$ python3 -q
>>> import numpy as np
>>> from numpy import linalg as LA
>>> np.set_printoptions(precision=1, suppress=True, linewidth=100, legacy="1.25")
>>> def rnd(a):
...     return np.round(a, 1) + 0
... 
>>> X = np.array([[0, 1], [1, 0]])
>>> evals, evecs = LA.eig(X)
>>> rnd(np.sort(LA.eigvals(X.T)))
array([-1.,  1.])
>>> np.prod(evals)
-1.0
>>> rnd(np.sort(LA.eigvals(X @ X)))
array([1., 1.])
>>> x0 = np.array([1, 1])
>>> rnd(np.abs(LA.eigvals(X)))
array([1., 1.])
>>> X.T @ (X @ x0)
array([1, 1])
>>> 2 - LA.matrix_rank(X - np.eye(2), tol=1e-8)
1
>>> X.sum(axis=0)
array([1, 1])
>>> np.trace(X @ X @ X) // 6
0
>>> np.argwhere(np.triu(X))
array([[0, 1]])
>>> low = np.diag(X.sum(axis=1)) - X
>>> rnd(LA.eigvalsh(low))
array([0., 2.])
>>> low
array([[ 1, -1],
       [-1,  1]])
>>> low @ np.ones(2)
array([0., 0.])
>>> rnd(LA.norm(X, 2))
1.0
>>> rnd(LA.norm(X[1], 1)), rnd(LA.norm(X[1], np.inf))
(1.0, 1.0)
>>> rnd(LA.norm(X, "nuc"))
2.0
>>> rnd(LA.norm(X[1] - X[0]))
1.4
>>> X[1] @ X[0]
0
>>> E = np.tril(np.array([[4, 2, 0], [1, 4, 5], [4, 2, 0]]), -1) + np.eye(3, dtype=int)
>>> E
array([[1, 0, 0],
       [1, 1, 0],
       [4, 2, 1]])
>>> # triangular, det is the product of the diagonal
>>> Uu, sv, vt = LA.svd(E, full_matrices=False)
>>> rnd(np.abs(vt[0]))
array([0.9, 0.4, 0.2])
>>> rnd(np.cumsum(sv ** 2) / np.sum(sv ** 2))
array([1., 1., 1.])
>>> Uu.shape, sv.shape, vt.shape
((3, 3), (3,), (3, 3))
>>> evals, evecs = LA.eig(E)
>>> np.prod(evals)
1.0
>>> rnd(np.sort(LA.eigvals(E @ E)))
array([1., 1., 1.])
>>> E @ evecs[:, 0] - evals[0] * evecs[:, 0]
array([0., 0., 0.])
>>> x0 = np.array([3, 2, 0])
>>> np.sign((E @ x0).round(6))
array([1, 1, 1])
>>> E @ np.ones(3)
array([1., 2., 7.])
>>> np.einsum("ij,j->i", E, x0)
array([ 3,  5, 16])
>>> E @ (2 * x0)
array([ 6, 10, 32])
>>> (E @ x0).argmax()
2
